% ipython --no-banner

In [1]: import numpy as np

In [2]: np.set_printoptions(precision=3, suppress=True, linewidth=200, legacy="1.25")

In [3]: K = np.load("arr.npy")

In [4]: K
Out[4]: 
array([[-13.451, -17.244, -36.719],
       [ -9.946, -12.547, -28.535],
       [ -8.654, -10.877, -25.51 ],
       [ -5.899,  -7.454, -19.025],
       [ -1.933,  -2.957,  -9.415],
       [ -1.784,  -2.8  ,  -9.036],
       [  0.216,  -0.818,  -3.449],
       [  0.296,  -0.74 ,  -3.166],
       [  0.352,  -0.685,  -2.96 ],
       [  0.429,  -0.607,  -2.654],
       [  0.457,  -0.139,  -0.321],
       [ -0.7  ,   0.298,   0.104],
       [ -3.448,   3.037,   0.31 ],
       [ -4.15 ,   4.224,   0.544],
       [ -4.574,   5.059,   0.745],
       [ -9.697,  30.002,  11.811],
       [ -9.859,  32.013,  12.904]])

In [5]: f = np.array([-2, 2])

In [6]: np.correlate(K[10], K[3], "full")
Out[6]: array([-8.694, -0.762,  4.447,  3.213,  1.894])

In [7]: np.cross(K[10, :3], K[3, :3])
Out[7]: array([ 0.252, 10.588, -4.226])

In [8]: print(np.convolve(K[10], f))
[-0.914  1.192  0.364 -0.642]

In [9]: x0 = np.array([-2, 3, -3])

In [10]: target = K @ x0

In [11]: np.linalg.lstsq(K, target)[0]
Out[11]: array([-2.,  3., -3.])

In [12]: np.round(np.linalg.pinv(K) @ K, 3) + 0
Out[12]: 
array([[1., 0., 0.],
       [0., 1., 0.],
       [0., 0., 1.]])

In [13]: rng = np.random.default_rng(61363)

In [14]: target = target + 0.05 * rng.normal(size=17)

In [15]: print(target)
[85.254 67.911 61.256 46.464 23.182 22.225  7.428  6.684  6.206  5.255 -0.34   2.016 15.032 19.39  22.048 73.993 77.001]

In [16]: b, *_ = np.linalg.lstsq(K, target)

In [17]: print([round(float(np.linalg.norm(np.linalg.solve(K.T @ K + lam * np.eye(3), K.T @ target))), 2) for lam in (0, 1, 10, 100)])
[4.69, 4.67, 4.58, 4.25]

In [18]: b.round()
Out[18]: array([-2.,  3., -3.])

In [19]: np.round(K.T @ (target - K @ b), 3) + 0
Out[19]: array([0., 0., 0.])

In [20]: print(round(float(np.linalg.norm(target - K @ b)), 3))
0.194

In [21]: lab = K[:, 2] > np.median(K[:, 2])

In [22]: f = K[lab].mean(axis=0) - K[~lab].mean(axis=0)

In [23]: lab.astype(int)
Out[23]: array([0, 0, 0, 0, 0, 0, 0, 0, 0, 1, 1, 1, 1, 1, 1, 1, 1])

In [24]: np.round((((K - K.mean(axis=0)) @ f > 0) == lab).mean(), 3)
Out[24]: 0.824

In [25]: x0 = np.array([3, 0, -1])

In [26]: h = np.maximum(K @ x0, 0)

In [27]: print(K * (h > 1e-9)[:, None])
[[ -0.     -0.     -0.   ]
 [ -0.     -0.     -0.   ]
 [ -0.     -0.     -0.   ]
 [ -5.899  -7.454 -19.025]
 [ -1.933  -2.957  -9.415]
 [ -1.784  -2.8    -9.036]
 [  0.216  -0.818  -3.449]
 [  0.296  -0.74   -3.166]
 [  0.352  -0.685  -2.96 ]
 [  0.429  -0.607  -2.654]
 [  0.457  -0.139  -0.321]
 [ -0.      0.      0.   ]
 [ -0.      0.      0.   ]
 [ -0.      0.      0.   ]
 [ -0.      0.      0.   ]
 [ -0.      0.      0.   ]
 [ -0.      0.      0.   ]]

In [28]: K.T @ h
Out[28]: array([ -15.433,  -42.636, -142.454])

In [29]: np.tanh(K @ x0)
Out[29]: array([-0.999, -0.862, -0.424,  0.869,  0.999,  0.999,  0.999,  0.999,  0.999,  0.999,  0.934, -0.976, -1.   , -1.   , -1.   , -1.   , -1.   ])

In [30]: h
Out[30]: array([0.   , 0.   , 0.   , 1.328, 3.616, 3.684, 4.097, 4.054, 4.016, 3.941, 1.692, 0.   , 0.   , 0.   , 0.   , 0.   , 0.   ])

In [31]: np.flatnonzero(h > 1e-9)
Out[31]: array([ 3,  4,  5,  6,  7,  8,  9, 10])

In [32]: np.maximum(K @ (3 * x0), 0)
Out[32]: array([ 0.   ,  0.   ,  0.   ,  3.984, 10.848, 11.052, 12.291, 12.162, 12.048, 11.823,  5.076,  0.   ,  0.   ,  0.   ,  0.   ,  0.   ,  0.   ])

In [33]: np.maximum(K @ x0, 0) - np.maximum(-K @ x0, 0)
Out[33]: array([ -3.634,  -1.303,  -0.452,   1.328,   3.616,   3.684,   4.097,   4.054,   4.016,   3.941,   1.692,  -2.204, -10.654, -12.994, -14.467, -40.902, -42.481])

In [34]: data = np.loadtxt("dump.csv", delimiter=",")

In [35]: data
Out[35]: 
array([[ 3.,  6.,  3.],
       [ 2.,  5.,  2.],
       [-9., -6., -9.]])

In [36]: U, s, Vt = np.linalg.svd(data)

In [37]: np.argmax(s[:-1] / (s[1:] + 1e-6)) + 1
Out[37]: 2

In [38]: Y = U[:, :2] @ np.diag(s[:2]) @ Vt[:2]

In [39]: Y
Out[39]: 
array([[ 3.,  6.,  3.],
       [ 2.,  5.,  2.],
       [-9., -6., -9.]])

In [40]: np.linalg.matrix_rank(Y)
Out[40]: 2

In [41]: x0 = np.array([0, -2, 0])

In [42]: np.linalg.norm(Y @ x0) <= np.linalg.norm(Y, 2) * np.linalg.norm(x0) + 1e-9
Out[42]: True

In [43]: Y * x0
Out[43]: 
array([[  0., -12.,   0.],
       [  0., -10.,   0.],
       [ -0.,  12.,  -0.]])

In [44]: np.sign((Y @ x0).round(6))
Out[44]: array([-1., -1.,  1.])

In [45]: Y @ np.ones(3)
Out[45]: array([ 12.,   9., -24.])

In [46]: print(Y @ (2 * x0))
[-24. -20.  24.]

In [47]: Z = np.sign(np.array([[6, 0, 0, 9], [5, 4, 3, 7], [5, 4, 3, 3], [0, 9, 0, 5]]))

In [48]: Y = (np.tril(Z, -1) + np.eye(4)) @ (np.triu(Z, 1) + np.eye(4))

In [49]: w = np.array([1, 4, 6, 8])

In [50]: W0 = np.rint(Y * w @ np.linalg.inv(Y)) + 0

In [51]: W0
Out[51]: 
array([[  8.,  -7.,   0.,   7.],
       [  6.,  -7.,   2.,   9.],
       [  8., -15.,   8.,  11.],
       [  6.,  -8.,   2.,  10.]])

In [52]: (W0 - W0.T) / 2
Out[52]: 
array([[ 0. , -6.5, -4. ,  0.5],
       [ 6.5,  0. ,  8.5,  8.5],
       [ 4. , -8.5,  0. ,  4.5],
       [-0.5, -8.5, -4.5,  0. ]])

In [53]: np.allclose(W0 @ W0.T, W0.T @ W0)
Out[53]: False

In [54]: print(W0 @ W0)
[[  64.  -63.    0.   63.]
 [  76.  -95.   20.   91.]
 [ 104. -159.   56.  119.]
 [  76.  -96.   20.   92.]]

In [55]: np.sort(np.abs(np.linalg.eigvals(W0)))
Out[55]: array([1., 4., 6., 8.])

In [56]: np.round(np.abs(np.linalg.eigvals(W0)).max(), 3)
Out[56]: 8.0

In [57]: print(np.trace(W0))
19.0

In [58]: w, vecs = np.linalg.eig(W0)

In [59]: print(np.round(W0 @ vecs[:, 0] - w[0] * vecs[:, 0], 3) + 0)
[0. 0. 0. 0.]

In [60]: print(np.sort(np.linalg.eigvals(W0.T)))
[1. 4. 6. 8.]

In [61]: X = np.loadtxt("m.csv", delimiter=",")

In [62]: X
Out[62]: 
array([[ 0., -1.,  1.],
       [-1.,  0.,  0.],
       [ 1.,  0.,  0.]])

In [63]: np.all(np.linalg.eigvalsh(X) > 0)
Out[63]: False

In [64]: round(np.linalg.eigvalsh(X).min(), 3)
Out[64]: -1.414

In [65]: [round(float(np.linalg.det(X[:i, :i])), 2) + 0 for i in range(1, 4)]
Out[65]: [0.0, -1.0, 0.0]

In [66]: cov = data.T @ data

In [67]: np.trace(cov), (data ** 2).sum()
Out[67]: (285.0, 285.0)

In [68]: np.round(np.linalg.eigvalsh(cov)[::-1], 3) + 0
Out[68]: array([267.072,  17.928,   0.   ])

In [69]: U, s, Vt = np.linalg.svd(X)

In [70]: vecs = Vt[:(s > 1e-8).sum()]

In [71]: x0 = X[1] + -1 * X[2] + rng.integers(2) * np.eye(3)[2]

In [72]: x0
Out[72]: array([-2.,  0.,  0.])

In [73]: round(float(np.linalg.norm(x0 - vecs.T @ vecs @ x0)), 3)
Out[73]: 0.0

In [74]: M = np.load("layer4.npy")

In [75]: M
Out[75]: 
array([[-3,  3, -1],
       [ 3, -3,  3],
       [-1,  3, -3]])

In [76]: np.round(np.linalg.eigvalsh(M).min(), 3)
Out[76]: -7.772

In [77]: np.all(np.linalg.eigvalsh(M) > 0)
Out[77]: False

In [78]: def softmax(z):
    ...:     e = np.exp(z - z.max(axis=-1, keepdims=True))
    ...:     return e / e.sum(axis=-1, keepdims=True)
    ...: 

In [79]: softmax(M[0])
Out[79]: array([0.002, 0.98 , 0.018])

In [80]: softmax(M).sum(axis=1)
Out[80]: array([1., 1., 1.])

In [81]: softmax(M[0] + 4)
Out[81]: array([0.002, 0.98 , 0.018])

In [82]: att = M @ M.T / np.sqrt(3)

In [83]: print(softmax(att).round(6).argmax(axis=1))
[0 1 2]

In [84]: w, vecs = np.linalg.eigh(M)

In [85]: x0 = np.array([2, 3, 3])

In [86]: (np.sign(vecs[:, -1].round(6)) == np.sign(vecs[0, -1].round(6))).astype(int)
Out[86]: array([1, 1, 1])

In [87]: np.abs(M).sum(axis=1).max(), np.round(np.abs(w).max(), 3)
Out[87]: (9, 7.772)

In [88]: round(x0 @ M @ x0 / (x0 @ x0), 3), np.round(w[0], 3), round(w[-1], 3)
Out[88]: (0.545, -7.772, 0.772)

In [89]: vecs * np.abs(w) @ vecs.T
Out[89]: 
array([[ 3.341, -2.458,  1.341],
       [-2.458,  3.862, -2.458],
       [ 1.341, -2.458,  3.341]])

In [90]: E = np.load("test12.npy")

In [91]: E
Out[91]: 
array([[-0.6 ,  0.45, -0.37,  0.5 ],
       [-2.64,  1.98,  0.02,  2.2 ],
       [-0.72,  0.54, -0.3 ,  0.6 ],
       [ 0.48, -0.36, -0.76, -0.4 ]])

In [92]: cov = K.T @ K

In [93]: round(float(np.trace(cov)), 3), np.round((K ** 2).sum(), 3)
Out[93]: (6954.21, 6954.21)

In [94]: print(np.allclose(cov, cov.T))
True

In [95]: print(np.linalg.svd(K, compute_uv=False) ** 2)
[5543.051 1388.963   22.196]

In [96]: (K @ K.T).shape
Out[96]: (17, 17)

In [97]: np.linalg.matrix_rank(cov)
Out[97]: 3

In [98]: np.diag(cov)
Out[98]: array([ 638.867, 2625.012, 3690.332])

In [99]: feats = np.load("case5.npy")

In [100]: feats
Out[100]: 
array([[ 1.53 , -4.99 , -7.445],
       [ 0.874, -3.564, -6.595],
       [ 0.826, -3.459, -6.528],
       [ 0.59 , -2.939, -6.189],
       [-0.839,  0.411, -3.209],
       [-0.892,  0.563, -2.981],
       [-0.925,  0.663, -2.812],
       [-0.982,  0.871, -2.389],
       [-0.997,  0.956, -2.156],
       [-0.998,  0.965, -2.125],
       [-0.999,  0.97 , -2.11 ],
       [-1.   ,  1.01 , -1.959],
       [-1.   ,  1.011, -1.956],
       [-0.995,  1.039, -1.811],
       [-0.971,  1.066, -1.532],
       [-0.253,  0.289, -0.093],
       [ 0.062, -0.057, -0.009],
       [ 0.074, -0.067, -0.013],
       [ 0.166,  0.097, -0.368],
       [ 0.139,  0.201, -0.46 ],
       [-0.851,  2.663, -1.848],
       [-1.033,  3.073, -2.032],
       [-1.473,  4.052, -2.449],
       [-2.676,  6.664, -3.449],
       [-3.35 ,  8.106, -3.953],
       [-3.787,  9.035, -4.266]])

In [101]: x0 = np.array([0, 5, 3])

In [102]: target = feats @ x0

In [103]: np.round(np.linalg.lstsq(feats, target)[0], 3) + 0
Out[103]: array([0., 5., 3.])

In [104]: target = target + 0.02 * rng.normal(size=26)

In [105]: print(target)
[-47.282 -37.591 -36.879 -33.266  -7.537  -6.137  -5.12   -2.815  -1.662  -1.554  -1.464  -0.846  -0.798  -0.244   0.784   1.15   -0.319  -0.362  -0.621  -0.41    7.75    9.267  12.891  22.954
  28.649  32.332]

In [106]: b, *_ = np.linalg.lstsq(feats, target)

In [107]: [round(float(np.linalg.norm(np.linalg.solve(feats.T @ feats + lam * np.eye(3), feats.T @ target))), 2) for lam in (0, 1, 10, 100)]
Out[107]: [5.82, 5.7, 5.44, 4.15]

In [108]: cov = np.cov(feats, rowvar=False)

In [109]: np.linalg.eigvalsh(cov)[::-1]
Out[109]: array([12.173,  3.874,  0.079])

In [110]: np.argsort(-feats.std(axis=0).round(6), kind="stable")
Out[110]: array([1, 2, 0])

In [111]: round(float(np.corrcoef(feats[:, 2], feats[:, 0])[0, 1]), 3)
Out[111]: -0.165

In [112]: feats.std(axis=0)
Out[112]: array([1.179, 3.164, 2.026])

In [113]: f, v = feats[18], feats[6]

In [114]: print(round(float(f @ f), 3))
0.172

In [115]: p = (f @ v) / (f @ f) * f

In [116]: v - p
Out[116]: array([-1.836,  0.131, -0.793])

In [117]: print(p)
[ 0.911  0.532 -2.019]

In [118]: proj = feats @ np.linalg.solve(feats.T @ feats, feats.T)

In [119]: proj @ feats[:, 0]
Out[119]: 
array([ 1.53 ,  0.874,  0.826,  0.59 , -0.839, -0.892, -0.925, -0.982, -0.997, -0.998, -0.999, -1.   , -1.   , -0.995, -0.971, -0.253,  0.062,  0.074,  0.166,  0.139, -0.851, -1.033, -1.473, -2.676,
       -3.35 , -3.787])

In [120]: print(np.allclose(proj @ proj, proj))
True

In [121]: print(np.round(np.linalg.eigvalsh(proj), 3) + 0)
[0. 0. 0. 0. 0. 0. 0. 0. 0. 0. 0. 0. 0. 0. 0. 0. 0. 0. 0. 0. 0. 0. 0. 1. 1. 1.]

In [122]: np.linalg.matrix_rank(np.eye(26) - proj)
Out[122]: 23

In [123]: print(np.abs(np.linalg.svd(feats)[2][-1]))
[0.929 0.359 0.095]

In [124]: round(np.linalg.norm(feats, 2) / np.linalg.norm(feats), 3)
Out[124]: 0.76

In [125]: [round(float(x), 3) for x in np.linalg.svd(feats, compute_uv=False)[:3]]
Out[125]: [19.257, 16.403, 1.49]

In [126]: print(round(np.log10(np.linalg.cond(feats))))
1

In [127]: np.argsort(-np.linalg.norm(feats, axis=0).round(6), kind="stable")[:3]
Out[127]: array([2, 1, 0])

In [128]: print(np.linalg.cond(feats) > 100)
False

In [129]: F = np.array([[0, 5, 4],
     ...:     [2, 7, 9],
     ...:     [6, 12, 14],
     ...:     [7, 16, 19],
     ...:     [7, 17, 24],
     ...:     [10, 18, 25],
     ...:     [10, 21, 28],
     ...:     [15, 26, 28],
     ...:     [17, 26, 28],
     ...:     [17, 26, 30],
     ...:     [20, 30, 32],
     ...:     [25, 32, 37],
     ...:     [26, 34, 38],
     ...:     [28, 39, 39],
     ...:     [30, 43, 43],
     ...:     [33, 47, 48],
     ...:     [33, 48, 49],
     ...:     [35, 50, 52],
     ...:     [39, 52, 57],
     ...:     [42, 52, 57],
     ...:     [45, 54, 58]])

In [130]: Y = np.array([[2, 0, -1], [0, 2, 1], [-2, 0, 2]])

In [131]: Y.T @ F.T
Out[131]: 
array([[ -8, -14, -16, -24, -34, -30, -36, -26, -22, -26, -24, -24, -24, -22, -26, -30, -32, -34, -36, -30, -26],
       [ 10,  14,  24,  32,  34,  36,  42,  52,  52,  52,  60,  64,  68,  78,  86,  94,  96, 100, 104, 104, 108],
       [ 13,  23,  34,  47,  58,  58,  67,  67,  65,  69,  74,  81,  84,  89,  99, 110, 113, 119, 127, 124, 125]])

In [132]: np.einsum("ij->j", F)
Out[132]: array([447, 655, 719])

In [133]: np.einsum("ik,kj->ij", F, Y)
Out[133]: 
array([[ -8,  10,  13],
       [-14,  14,  23],
       [-16,  24,  34],
       [-24,  32,  47],
       [-34,  34,  58],
       [-30,  36,  58],
       [-36,  42,  67],
       [-26,  52,  67],
       [-22,  52,  65],
       [-26,  52,  69],
       [-24,  60,  74],
       [-24,  64,  81],
       [-24,  68,  84],
       [-22,  78,  89],
       [-26,  86,  99],
       [-30,  94, 110],
       [-32,  96, 113],
       [-34, 100, 119],
       [-36, 104, 127],
       [-30, 104, 124],
       [-26, 108, 125]])

In [134]: print(np.einsum("ik,kj->ji", F, Y))
[[ -8 -14 -16 -24 -34 -30 -36 -26 -22 -26 -24 -24 -24 -22 -26 -30 -32 -34 -36 -30 -26]
 [ 10  14  24  32  34  36  42  52  52  52  60  64  68  78  86  94  96 100 104 104 108]
 [ 13  23  34  47  58  58  67  67  65  69  74  81  84  89  99 110 113 119 127 124 125]]

In [135]: print(np.einsum("ij,ij->i", F, F))
[  41  134  376  666  914 1049 1325 1685 1749 1865 2324 3018 3276 3826 4598 5602 5794 6429 7474 7717 8305]
